% python3 -q
>>> import numpy as np
>>> import numpy.linalg as la
>>> np.set_printoptions(precision=2, suppress=True, linewidth=160)
>>> arr = np.load("mat.npy")
>>> arr
array([[-0.55, -2.36,  0.86, -0.25,  1.52],
       [-1.24, -0.65,  1.49,  1.64,  1.47],
       [ 1.06,  1.54, -1.37, -0.93, -1.67],
       [-1.23,  0.34,  1.39,  2.09,  1.04],
       [-0.95,  1.5 ,  0.95,  2.2 ,  0.29],
       [ 0.68, -2.01, -0.6 , -2.02,  0.19],
       [ 0.46,  2.43, -0.75,  0.44, -1.46],
       [-1.25, -0.48,  1.49,  1.73,  1.41],
       [ 0.38,  2.47, -0.67,  0.57, -1.4 ],
       [-1.24, -0.67,  1.49,  1.62,  1.47],
       [-0.6 , -2.32,  0.91, -0.16,  1.55],
       [ 1.04, -1.27, -1.07, -2.22, -0.47],
       [ 0.17,  2.53, -0.43,  0.93, -1.22],
       [-0.95,  1.51,  0.95,  2.2 ,  0.28],
       [-0.9 ,  1.62,  0.89,  2.18,  0.19],
       [ 0.62,  2.3 , -0.93,  0.12, -1.56],
       [-0.88,  1.67,  0.85,  2.17,  0.15],
       [ 1.25,  0.56, -1.49, -1.69, -1.44],
       [-0.86, -1.99,  1.18,  0.41,  1.66],
       [-1.09, -1.43,  1.4 ,  1.04,  1.65],
       [ 0.41, -2.32, -0.26, -1.74,  0.58]])
>>> r = la.matrix_rank(arr)
>>> r
np.int64(2)
>>> N = la.svd(arr)[2][r:].T
>>> np.allclose(arr @ N, 0)
True
>>> [int(la.matrix_rank(arr[:, :j + 1])) for j in range(5)]
[1, 2, 2, 2, 2]
>>> [int(la.matrix_rank(arr[:i])) for i in range(1, len(arr) + 1)]
[1, 2, 2, 2, 2, 2, 2, 2, 2, 2, 2, 2, 2, 2, 2, 2, 2, 2, 2, 2, 2]
>>> la.matrix_rank(arr.T @ arr), la.matrix_rank(arr @ arr.T)
(np.int64(2), np.int64(2))
>>> theta = np.radians(15)
>>> Rm = np.eye(5)
>>> Rm[0, 0] = Rm[4, 4] = np.cos(theta)
>>> Rm[0, 4], Rm[4, 0] = -np.sin(theta), np.sin(theta)
>>> Rm
array([[ 0.97,  0.  ,  0.  ,  0.  , -0.26],
       [ 0.  ,  1.  ,  0.  ,  0.  ,  0.  ],
       [ 0.  ,  0.  ,  1.  ,  0.  ,  0.  ],
       [ 0.  ,  0.  ,  0.  ,  1.  ,  0.  ],
       [ 0.26,  0.  ,  0.  ,  0.  ,  0.97]])
>>> out = arr @ Rm.T
>>> np.allclose(la.norm(arr, axis=1), la.norm(out, axis=1))
True
>>> round(la.det(Rm), 2), np.round(np.trace(Rm), 2)
(np.float64(1.0), np.float64(4.93))
